$ python -q
>>> import numpy as np
>>> from numpy import linalg as LA
>>> np.set_printoptions(precision=1, suppress=True, linewidth=140)
>>> m1 = np.load("block3.npy")
>>> m1
array([[ 27., -14.,  -5., -10.],
       [ 10.,  -2.,   0.,  -5.],
       [ 22., -16.,  -8.,  -6.],
       [ 48., -28., -10., -17.]])
>>> np.diff(m1, axis=0)
array([[-17.,  12.,   5.,   5.],
       [ 12., -14.,  -8.,  -1.],
       [ 26., -12.,  -2., -11.]])
>>> m1 - m1[0]
array([[  0.,   0.,   0.,   0.],
       [-17.,  12.,   5.,   5.],
       [ -5.,  -2.,  -3.,   4.],
       [ 21., -14.,  -5.,  -7.]])
>>> O, vecs = LA.qr(m1[:, :3])[0], LA.qr(m1[:, 3:])[0]
>>> s = LA.svd(O.T @ vecs, compute_uv=False)
>>> np.degrees(np.arccos(s.clip(0, 1)))
array([0.3])
>>> round(float(LA.norm(O @ O.T - vecs @ vecs.T, 2)), 1)
1.0
>>> rng = np.random.default_rng(33272)
>>> z = rng.permutation(4)
>>> z
array([2, 3, 0, 1])
>>> out = m1[z][:, z]
>>> np.allclose(out, m1)
False
>>> np.trace(out)
np.float64(0.0)
>>> round(LA.det(out), 1), round(LA.det(m1[z]), 1)
(np.float64(36.0), np.float64(36.0))
>>> np.diag(out)
array([ -8., -17.,  27.,  -2.])
>>> W = np.array([[6, -7, 0, -8], [-1, 7, 8, -2], [1, 0, 4, -6], [9, -4, 3, 0]])
>>> beta = np.array([2, 3, 0, 2])
>>> act = np.maximum(m1 @ W + beta, 0)
>>> (act > 0).mean(axis=0)
array([1., 0., 0., 0.])
>>> act
array([[ 83.,   0.,   0.,   0.],
       [ 19.,   0.,   0.,   0.],
       [ 88.,   0.,   0.,   0.],
       [155.,   0.,   0.,   0.]])
>>> Z = np.array([[1, 2, 3], [-2, -3, 3], [-2, 3, 0], [-2, -2, -1]])
>>> W @ Z
array([[ 36,  49,   5],
       [-27,   5,  20],
       [  5,  26,   9],
       [ 11,  39,  15]])
>>> act @ Z
array([[ 83., 166., 249.],
       [ 19.,  38.,  57.],
       [ 88., 176., 264.],
       [155., 310., 465.]])
